In [1]: import numpy as np

In [2]: np.set_printoptions(precision=2, suppress=True, linewidth=200)

In [3]: A2 = np.array([[0, 1], [2, 0]])

In [4]: F = np.block([[np.zeros((2, 2)), A2], [A2.T, np.zeros((2, 2))]])

In [5]: print(F)
[[0. 0. 0. 1.]
 [0. 0. 2. 0.]
 [0. 2. 0. 0.]
 [1. 0. 0. 0.]]

In [6]: T = np.stack([F, 5 * F, F[::-1]])

In [7]: print((T @ F.T).shape)
(3, 4, 4)

In [8]: print(T.sum(axis=0))
[[ 1.  0.  0.  6.]
 [ 0.  2. 12.  0.]
 [ 0. 12.  2.  0.]
 [ 6.  0.  0.  1.]]

In [9]: print(np.linalg.matrix_rank(T.reshape(3, -1)))
2

In [10]: vals, V = np.linalg.eigh(F)

In [11]: vec = np.array([-3, 1, -2, -2])

In [12]: print(V * np.maximum(vals, 0) @ V.T)
[[0.5 0.  0.  0.5]
 [0.  1.  1.  0. ]
 [0.  1.  1.  0. ]
 [0.5 0.  0.  0.5]]

In [13]: print((np.sign(V[:, -1].round(6)) == np.sign(V[0, -1].round(6))).astype(int))
[1 0 0 1]

In [14]: print(np.linalg.eigvalsh(F[1:, 1:]))
[-2.  0.  2.]

In [15]: print(np.abs(F).sum(axis=1).max(), np.abs(vals).max())
2.0 2.0

In [16]: print(np.all(np.linalg.eigvalsh(F) > 0))
False

In [17]: vals, V = np.linalg.eig(F)

In [18]: print(vals)
[ 1. -1.  2. -2.]

In [19]: print(np.sort(np.linalg.eigvals(F.T)))
[-2. -1.  1.  2.]

In [20]: print(F @ V[:, 0] - vals[0] * V[:, 0])
[0. 0. 0. 0.]

In [21]: print(np.sort(np.linalg.eigvals(np.linalg.inv(F))))
[-1.  -0.5  0.5  1. ]

In [22]: W0 = np.load("data.npy")

In [23]: print(W0)
[[ 1.    0.    0.    0.    0.    0.    0.    0.    0.    0.  ]
 [ 0.    0.87  0.    0.   -0.5   0.    0.    0.    0.    0.  ]
 [ 0.    0.    1.    0.    0.    0.    0.    0.    0.    0.  ]
 [ 0.    0.    0.    1.    0.    0.    0.    0.    0.    0.  ]
 [ 0.    0.5   0.    0.    0.87  0.    0.    0.    0.    0.  ]
 [ 0.    0.    0.    0.    0.    1.    0.    0.    0.    0.  ]
 [ 0.    0.    0.    0.    0.    0.    1.    0.    0.    0.  ]
 [ 0.    0.    0.    0.    0.    0.    0.    1.    0.    0.  ]
 [ 0.    0.    0.    0.    0.    0.    0.    0.    1.    0.  ]
 [ 0.    0.    0.    0.    0.    0.    0.    0.    0.    1.  ]]

In [24]: rng = np.random.default_rng(4508)

In [25]: lab = rng.permutation(10)

In [26]: A2 = W0[:, lab] * rng.choice([-1, 1], 10)

In [27]: print(A2)
[[ 0.    0.   -0.   -0.   -0.   -1.    0.   -0.    0.    0.  ]
 [ 0.    0.87 -0.   -0.   -0.   -0.    0.   -0.    0.   -0.5 ]
 [ 0.    0.   -0.   -0.   -0.   -0.    0.   -0.    1.    0.  ]
 [ 0.    0.   -0.   -0.   -0.   -0.    0.   -1.    0.    0.  ]
 [ 0.    0.5  -0.   -0.   -0.   -0.    0.   -0.    0.    0.87]
 [ 1.    0.   -0.   -0.   -0.   -0.    0.   -0.    0.    0.  ]
 [ 0.    0.   -0.   -0.   -1.   -0.    0.   -0.    0.    0.  ]
 [ 0.    0.   -1.   -0.   -0.   -0.    0.   -0.    0.    0.  ]
 [ 0.    0.   -0.   -1.   -0.   -0.    0.   -0.    0.    0.  ]
 [ 0.    0.   -0.   -0.   -0.   -0.    1.   -0.    0.    0.  ]]

In [28]: U, _, VT = np.linalg.svd(W0.T @ A2)

In [29]: print(np.round(np.linalg.lstsq(W0, A2)[0], 2) + 0)
[[ 0.  0.  0.  0.  0. -1.  0.  0.  0.  0.]
 [ 0.  1.  0.  0.  0.  0.  0.  0.  0.  0.]
 [ 0.  0.  0.  0.  0.  0.  0.  0.  1.  0.]
 [ 0.  0.  0.  0.  0.  0.  0. -1.  0.  0.]
 [ 0.  0.  0.  0.  0.  0.  0.  0.  0.  1.]
 [ 1.  0.  0.  0.  0.  0.  0.  0.  0.  0.]
 [ 0.  0.  0.  0. -1.  0.  0.  0.  0.  0.]
 [ 0.  0. -1.  0.  0.  0.  0.  0.  0.  0.]
 [ 0.  0.  0. -1.  0.  0.  0.  0.  0.  0.]
 [ 0.  0.  0.  0.  0.  0.  1.  0.  0.  0.]]

In [30]: print(np.round(U @ VT, 2) + 0)
[[ 0.  0.  0.  0.  0. -1.  0.  0.  0.  0.]
 [ 0.  1.  0.  0.  0.  0.  0.  0.  0.  0.]
 [ 0.  0.  0.  0.  0.  0.  0.  0.  1.  0.]
 [ 0.  0.  0.  0.  0.  0.  0. -1.  0.  0.]
 [ 0.  0.  0.  0.  0.  0.  0.  0.  0.  1.]
 [ 1.  0.  0.  0.  0.  0.  0.  0.  0.  0.]
 [ 0.  0.  0.  0. -1.  0.  0.  0.  0.  0.]
 [ 0.  0. -1.  0.  0.  0.  0.  0.  0.  0.]
 [ 0.  0.  0. -1.  0.  0.  0.  0.  0.  0.]
 [ 0.  0.  0.  0.  0.  0.  1.  0.  0.  0.]]

In [31]: print(lab)
[5 1 7 8 6 0 9 3 2 4]
